>>> import numpy as np
>>> np.set_printoptions(precision=2, suppress=True, linewidth=200, sign=" ")
>>> arr = np.load("block11.npy")
>>> arr
array([[ 0.4 , -0.2 ,  0.6 ,  0.6 ,  0.2 ,  0.2 ],
       [-0.2 ,  0.93,  0.2 ,  0.2 ,  0.07,  0.07],
       [ 0.6 ,  0.2 ,  0.4 , -0.6 , -0.2 , -0.2 ],
       [ 0.6 ,  0.2 , -0.6 ,  0.4 , -0.2 , -0.2 ],
       [ 0.2 ,  0.07, -0.2 , -0.2 ,  0.93, -0.07],
       [ 0.2 ,  0.07, -0.2 , -0.2 , -0.07,  0.93]])
>>> # symmetric, so the eigenvalues are real
>>> np.linalg.pinv(arr)
array([[ 0.4 , -0.2 ,  0.6 ,  0.6 ,  0.2 ,  0.2 ],
       [-0.2 ,  0.93,  0.2 ,  0.2 ,  0.07,  0.07],
       [ 0.6 ,  0.2 ,  0.4 , -0.6 , -0.2 , -0.2 ],
       [ 0.6 ,  0.2 , -0.6 ,  0.4 , -0.2 , -0.2 ],
       [ 0.2 ,  0.07, -0.2 , -0.2 ,  0.93, -0.07],
       [ 0.2 ,  0.07, -0.2 , -0.2 , -0.07,  0.93]])
>>> rng = np.random.default_rng(897308)
>>> labels = rng.permutation(6)
>>> labels
array([ 1,  2,  3,  4,  5,  0])
>>> other = arr[labels][:, labels]
>>> np.round(np.linalg.det(other), 2), np.round(np.linalg.det(arr[labels]), 2)
(np.float64(-1.0), np.float64(1.0))
>>> np.diag(other)
array([ 0.93,  0.4 ,  0.4 ,  0.93,  0.93,  0.4 ])
>>> np.sort(np.abs(np.linalg.eigvals(other)))
array([ 1.,  1.,  1.,  1.,  1.,  1.])
>>> W = np.array([[1, 3, 1, 0, 3],
...     [0, 2, 3, 3, 3],
...     [3, 1, 1, 0, 3],
...     [2, 0, 0, 2, 0],
...     [0, 1, 0, 2, 0],
...     [0, 0, 1, 1, 0]])
>>> coef = np.array([2, 1, 0, 0, 0])
>>> H = np.maximum(arr @ W + coef, 0)
>>> np.linalg.matrix_rank(H)
np.int64(5)
>>> (H > 0).mean(axis=0)
array([ 1.  ,  1.  ,  1.  ,  0.83,  1.  ])
>>> W2 = np.array([[-3, 1], [-1, 2], [-1, -2], [-2, -2], [3, -3]])
>>> W @ W2
array([[  2,  -4],
       [ -2, -17],
       [ -2,  -6],
       [-10,  -2],
       [ -5,  -2],
       [ -3,  -4]])
>>> arr.reshape(2, -1)
array([[ 0.4 , -0.2 ,  0.6 ,  0.6 ,  0.2 ,  0.2 , -0.2 ,  0.93,  0.2 ,  0.2 ,  0.07,  0.07,  0.6 ,  0.2 ,  0.4 , -0.6 , -0.2 , -0.2 ],
       [ 0.6 ,  0.2 , -0.6 ,  0.4 , -0.2 , -0.2 ,  0.2 ,  0.07, -0.2 , -0.2 ,  0.93, -0.07,  0.2 ,  0.07, -0.2 , -0.2 , -0.07,  0.93]])
>>> arr.ravel(order="F")
array([ 0.4 , -0.2 ,  0.6 ,  0.6 ,  0.2 ,  0.2 , -0.2 ,  0.93,  0.2 ,  0.2 ,  0.07,  0.07,  0.6 ,  0.2 ,  0.4 , -0.6 , -0.2 , -0.2 ,  0.6 ,  0.2 , -0.6 ,  0.4 , -0.2 , -0.2 ,  0.2 ,  0.07, -0.2 ,
       -0.2 ,  0.93, -0.07,  0.2 ,  0.07, -0.2 , -0.2 , -0.07,  0.93])
>>> T = arr.reshape(6, 2, -1)
>>> np.einsum("ihd,jhd->hij", T, T).shape
(2, 6, 6)
>>> T.sum(axis=1)
array([[ 1.  ,  0.  ,  0.8 ],
       [ 0.  ,  1.  ,  0.27],
       [ 0.  ,  0.  ,  0.2 ],
       [ 1.  ,  0.  , -0.8 ],
       [ 0.  ,  1.  , -0.27],
       [ 0.  ,  0.  ,  0.73]])
>>> T.transpose(1, 0, 2)
array([[[ 0.4 , -0.2 ,  0.6 ],
        [-0.2 ,  0.93,  0.2 ],
        [ 0.6 ,  0.2 ,  0.4 ],
        [ 0.6 ,  0.2 , -0.6 ],
        [ 0.2 ,  0.07, -0.2 ],
        [ 0.2 ,  0.07, -0.2 ]],

       [[ 0.6 ,  0.2 ,  0.2 ],
        [ 0.2 ,  0.07,  0.07],
        [-0.6 , -0.2 , -0.2 ],
        [ 0.4 , -0.2 , -0.2 ],
        [-0.2 ,  0.93, -0.07],
        [-0.2 , -0.07,  0.93]]])
>>> other = arr / np.linalg.norm(arr, axis=1, keepdims=True)
>>> G = other @ other.T
>>> np.linalg.norm(other, axis=1)
array([ 1.,  1.,  1.,  1.,  1.,  1.])
>>> G[1].round(2) + 0
array([ 0.,  1.,  0.,  0.,  0.,  0.])
>>> G.round(2) + 0
array([[ 1.,  0.,  0.,  0.,  0.,  0.],
       [ 0.,  1.,  0.,  0.,  0.,  0.],
       [ 0.,  0.,  1.,  0.,  0.,  0.],
       [ 0.,  0.,  0.,  1.,  0.,  0.],
       [ 0.,  0.,  0.,  0.,  1.,  0.],
       [ 0.,  0.,  0.,  0.,  0.,  1.]])
>>> np.degrees(np.arccos(np.clip(G[1, 3], -1, 1)))
np.float64(90.0)
>>> K = np.loadtxt("test0.csv", delimiter=",")
>>> K
array([[ 0.6 ,  1.93,  1.06, -1.16],
       [ 0.2 ,  0.4 , -0.8 ,  0.7 ],
       [-0.8 ,  0.4 ,  1.1 , -0.9 ],
       [ 0.9 , -0.6 ,  0.9 , -0.5 ],
       [ 0.7 ,  1.9 ,  1.1 , -1.2 ],
       [-0.9 , -0.4 , -0.6 ,  0.5 ]])
>>> np.argsort(-np.linalg.norm(K, axis=0).round(6), kind="stable")[:3]
array([ 1,  2,  3])
>>> print(np.linalg.cond(K) > 100)
False
>>> np.round(np.linalg.norm(K, 2) / np.linalg.norm(K), 2)
np.float64(0.86)
>>> print(np.linalg.matrix_rank(K, rtol=0.1))
3
>>> [round(float(x), 2) for x in np.linalg.svd(K, compute_uv=False)[:3]]
[3.97, 1.75, 1.54]
>>> vec = np.array([2, 3, 0, 0])
>>> a = np.maximum(K @ vec, 0)
>>> np.round(np.tanh(K @ vec), 2) + 0
array([ 1.  ,  0.92, -0.38,  0.  ,  1.  , -1.  ])
>>> np.round(np.maximum(K @ (3 * vec), 0), 2) + 0
array([ 20.97,   4.8 ,   0.  ,   0.  ,  21.3 ,   0.  ])
>>> m1 = np.abs(np.array([[5, 4], [-3, 5]])) + np.eye(2)
>>> m1 = m1 / m1.sum(axis=1, keepdims=True)
>>> m1
array([[ 0.6 ,  0.4 ],
       [ 0.33,  0.67]])
>>> # row-stochastic, so 1 is an eigenvalue
>>> P = np.triu(np.array([[2, -1], [2, 1]]), 1) + np.eye(2)
>>> other = P @ m1 @ np.linalg.inv(P)
>>> np.poly(other)
array([ 1.  , -1.27,  0.27])
>>> P @ m1 - m1 @ P
array([[-0.33, -0.07],
       [ 0.  ,  0.33]])
>>> np.round(np.linalg.det(other), 2)
np.float64(0.27)
>>> print(other.round(2) + 0)
[[ 0.27  0.  ]
 [ 0.33  1.  ]]
>>> print(np.linalg.matrix_rank(other))
2
>>> u = np.array([-2, -1])
>>> other = m1 + np.outer(u, np.eye(2)[1])
>>> round(float(np.linalg.det(other) / np.linalg.det(m1)), 2), np.round(1 + np.linalg.solve(m1, u)[1], 2)
(1.25, np.float64(1.25))
>>> np.linalg.matrix_rank(np.linalg.inv(other) - np.linalg.inv(m1), tol=1e-8)
np.int64(1)
>>> feats = np.load("run0.npy")
>>> feats
array([[-15,   1,   1,   0,  -4,  -3],
       [ -4,  31,   1,  -1,   5,  -5],
       [ -1,  -5,  12,   2,   3,   4],
       [ -2,   3,  -4,  25,   2,   2],
       [  2,   5,  -3,   0, -15,   1],
       [  3,  -4,  -2,  -1,   2, -22]])
>>> def softmax(z):
...     e = np.exp(z - z.max(axis=-1, keepdims=True))
...     return e / e.sum(axis=-1, keepdims=True)
... 
>>> softmax(feats).sum(axis=1)
array([ 1.,  1.,  1.,  1.,  1.,  1.])
>>> np.round(softmax(feats[1]), 2) + 0
array([ 0.,  1.,  0.,  0.,  0.,  0.])
>>> np.round(softmax(10 * feats[1]), 2) + 0
array([ 0.,  1.,  0.,  0.,  0.,  0.])
>>> scores = feats @ feats.T / np.sqrt(6)
>>> np.round(softmax(scores + np.triu(np.full(scores.shape, -np.inf), 1)), 2) + 0
array([[ 1.,  0.,  0.,  0.,  0.,  0.],
       [ 0.,  1.,  0.,  0.,  0.,  0.],
       [ 0.,  0.,  1.,  0.,  0.,  0.],
       [ 0.,  0.,  0.,  1.,  0.,  0.],
       [ 0.,  0.,  0.,  0.,  1.,  0.],
       [ 0.,  0.,  0.,  0.,  0.,  1.]])
>>> labels = rng.permutation(6)
>>> other = feats[:, labels] * rng.choice([-1, 1], 6)
>>> other
array([[  0,  -1,  15,   1,  -4,  -3],
       [ -1, -31,   4,   1,   5,  -5],
       [  2,   5,   1,  12,   3,   4],
       [ 25,  -3,   2,  -4,   2,   2],
       [  0,  -5,  -2,  -3, -15,   1],
       [ -1,   4,  -3,  -2,   2, -22]])
>>> left, _, Vt = np.linalg.svd(feats.T @ other)
>>> print(np.round(np.linalg.lstsq(feats, other)[0], 2) + 0)
[[ 0.  0. -1.  0.  0.  0.]
 [ 0. -1.  0.  0.  0.  0.]
 [ 0.  0.  0.  1.  0.  0.]
 [ 1.  0.  0.  0.  0.  0.]
 [ 0.  0.  0.  0.  1.  0.]
 [ 0.  0.  0.  0.  0.  1.]]
>>> other = np.array([[3, -1, -6],
...     [-1, -3, -2],
...     [9, -5, 5],
...     [-9, -6, 3],
...     [-5, 7, 5],
...     [8, -9, 1]])
>>> feats @ other
array([[ -41,    6,   70],
       [ -90,   -8,  -16],
       [ 109,  -71,  101],
       [-264, -141,   73],
       [  57, -116, -111],
       [-182,  237,  -35]])
>>> print(np.linalg.matrix_rank(feats @ other))
3
>>> print(np.einsum("ik,kj->ji", feats, other))
[[ -41  -90  109 -264   57 -182]
 [   6   -8  -71 -141 -116  237]
 [  70  -16  101   73 -111  -35]]
>>> np.einsum("ij,ij->i", feats, feats)
array([  252,  1029,   199,   662,   264,   518])
>>> other @ feats
Traceback (most recent call last):
  File "<python-input-76>", line 1, in <module>
    other @ feats
    ~~~~~~^~~~~~~
ValueError: matmul: Input operand 1 has a mismatch in its core dimension 0, with gufunc signature (n?,k),(k,m?)->(n?,m?) (size 6 is different from 3)
>>> left, sv, Vt = np.linalg.svd(K)
>>> sv
array([ 3.97,  1.75,  1.54,  0.13])
>>> other = left[:, :3] @ np.diag(sv[:3]) @ Vt[:3]
>>> round(float(np.abs(K - other).max()), 2)
0.08
>>> np.linalg.matrix_rank(other)
np.int64(3)
>>> round(np.linalg.norm(K - other) / np.linalg.norm(K), 2)
np.float64(0.03)
>>> np.linalg.matrix_rank(K, rtol=0.05)
np.int64(3)
>>> round(float(np.linalg.norm(feats[0], 1)), 2), np.round(np.linalg.norm(feats[0], np.inf), 2)
(24.0, np.float64(15.0))
>>> np.round(np.linalg.norm(feats, 2), 2)
np.float64(32.93)
>>> round(float(np.linalg.norm(feats[0] - feats[3])), 2)
29.73
>>> print(np.linalg.norm(feats, axis=0))
[ 16.09  32.2   13.23  25.12  16.82  23.22]
>>> np.round(np.linalg.norm(feats, 1), 2), round(float(np.linalg.norm(feats, np.inf)), 2)
(np.float64(49.0), 47.0)
>>> round(float(np.linalg.norm(feats, "nuc")), 2)
124.22
